$ python3 -q
>>> import numpy as np
>>> from numpy import linalg as LA
>>> np.set_printoptions(suppress=True, linewidth=200)
>>> def rd(a):
...     return np.round(a, 2) + 0
... 
>>> A = np.loadtxt("layer15.csv", delimiter=",")
>>> A
array([[ 4.,  1.,  3.,  3.,  2.,  2.,  2.,  4.,  3.,  4.,  2.,  0.],
       [ 4.,  5.,  8.,  4.,  5.,  5.,  6.,  6.,  7.,  5.,  7.,  1.],
       [ 5.,  9., 13.,  8., 10.,  9.,  6.,  6.,  8.,  5.,  8.,  6.],
       [ 5., 14., 15., 11., 15., 14., 10.,  6., 13.,  5., 12.,  9.],
       [ 8., 17., 20., 11., 20., 18., 13., 11., 16., 10., 15., 11.],
       [ 9., 20., 23., 15., 20., 19., 13., 12., 19., 15., 15., 16.],
       [13., 22., 23., 18., 25., 21., 14., 16., 23., 16., 19., 17.],
       [15., 23., 24., 18., 28., 21., 17., 16., 28., 16., 19., 18.],
       [17., 23., 25., 20., 32., 26., 21., 16., 33., 20., 24., 22.],
       [18., 26., 25., 21., 37., 29., 24., 21., 33., 20., 27., 23.],
       [19., 29., 26., 23., 38., 32., 27., 23., 34., 24., 32., 27.],
       [22., 32., 31., 26., 42., 37., 32., 24., 37., 29., 32., 27.],
       [25., 36., 31., 31., 47., 38., 36., 25., 37., 33., 35., 30.],
       [29., 38., 33., 34., 48., 42., 40., 30., 38., 34., 38., 31.],
       [31., 41., 33., 34., 48., 46., 41., 35., 41., 38., 39., 31.],
       [34., 42., 36., 35., 49., 49., 46., 40., 45., 38., 40., 31.]])
>>> x0 = np.array([-8, 4, 8, -4, -5, 5, 4, -5, -7, 7, 1, -6])
>>> rhs = A @ x0
>>> b, lr = np.zeros(12), 1 / LA.norm(A, 2) ** 2
>>> for i in range(150):
...     b -= lr * A.T @ (A @ b - rhs)
...     if i % 50 == 0: print(i, round(LA.norm(A @ b - rhs), 2))
... 
0 168.4
50 160.52
100 153.2
>>> rd(b)
array([-0.75,  0.29,  0.96, -0.09, -0.98,  0.07, -0.21, -0.37, -1.43, -0.25, -0.47, -0.79])
>>> print(rd(LA.cond(A)))
326.96
>>> A2 = A / LA.norm(A, axis=1, keepdims=True)
>>> G = A2 @ A2.T
>>> rd(LA.norm(A2, axis=1))
array([1., 1., 1., 1., 1., 1., 1., 1., 1., 1., 1., 1., 1., 1., 1., 1.])
>>> print(rd(G[3]))
[0.79 0.94 0.99 1.   0.99 0.99 0.98 0.98 0.98 0.98 0.98 0.98 0.97 0.97 0.96 0.96]
>>> (G - 2 * np.eye(16)).round(6).argmax(axis=1)
array([ 1, 15,  4,  4,  5,  6,  7,  6,  9, 10,  9, 12, 13, 12, 15, 14])
>>> K = np.array([[1.0, -1.0, 0.0, 0.0, 0.0, 0.0, 0.0, 0.0],
...     [-1.0, 3.0, -1.0, 0.0, 0.0, 0.0, 0.0, 0.0],
...     [0.0, -1.0, 3.0, -1.0, 0.0, 0.0, 0.0, 0.0],
...     [0.0, 0.0, -1.0, 3.0, -1.0, 0.0, 0.0, 0.0],
...     [0.0, 0.0, 0.0, -1.0, -1.0, -1.0, 0.0, 0.0],
...     [0.0, 0.0, 0.0, 0.0, -1.0, -3.0, -1.0, 0.0],
...     [0.0, 0.0, 0.0, 0.0, 0.0, -1.0, 3.0, -1.0],
...     [0.0, 0.0, 0.0, 0.0, 0.0, 0.0, -1.0, -1.0]])
>>> evals, evecs = LA.eigvalsh(K)
Traceback (most recent call last):
  File "<python-input-18>", line 1, in <module>
    evals, evecs = LA.eigvalsh(K)
    ^^^^^^^^^^^^
ValueError: too many values to unpack (expected 2)
>>> evals, evecs = LA.eigh(K)
>>> print(rd(evecs @ np.diag(evals) @ evecs.T))
[[ 1. -1.  0.  0.  0.  0.  0.  0.]
 [-1.  3. -1.  0.  0.  0.  0.  0.]
 [ 0. -1.  3. -1.  0.  0.  0.  0.]
 [ 0.  0. -1.  3. -1.  0.  0.  0.]
 [ 0.  0.  0. -1. -1. -1.  0.  0.]
 [ 0.  0.  0.  0. -1. -3. -1.  0.]
 [ 0.  0.  0.  0.  0. -1.  3. -1.]
 [ 0.  0.  0.  0.  0.  0. -1. -1.]]
>>> rd(evals.sum()), np.trace(K)
(np.float64(8.0), np.float64(8.0))
>>> rd(LA.eigvalsh(K + 2 * np.eye(8)))
array([-1.57,  0.76,  1.16,  2.51,  3.88,  5.32,  5.4 ,  6.54])
>>> rd(LA.eigvalsh(K @ K))
array([ 0.26,  0.7 ,  1.53,  3.55, 11.05, 11.55, 12.78, 20.59])
>>> print(np.abs(evecs[:, -1]).round(6).argmax())
2
>>> rd(evecs.T @ evecs)
array([[1., 0., 0., 0., 0., 0., 0., 0.],
       [0., 1., 0., 0., 0., 0., 0., 0.],
       [0., 0., 1., 0., 0., 0., 0., 0.],
       [0., 0., 0., 1., 0., 0., 0., 0.],
       [0., 0., 0., 0., 1., 0., 0., 0.],
       [0., 0., 0., 0., 0., 1., 0., 0.],
       [0., 0., 0., 0., 0., 0., 1., 0.],
       [0., 0., 0., 0., 0., 0., 0., 1.]])
>>> np.unique(evals.round(6) + 0, return_counts=True)[1]
array([1, 1, 1, 1, 1, 1, 1, 1])
>>> rd(evals)
array([-3.57, -1.24, -0.84,  0.51,  1.88,  3.32,  3.4 ,  4.54])
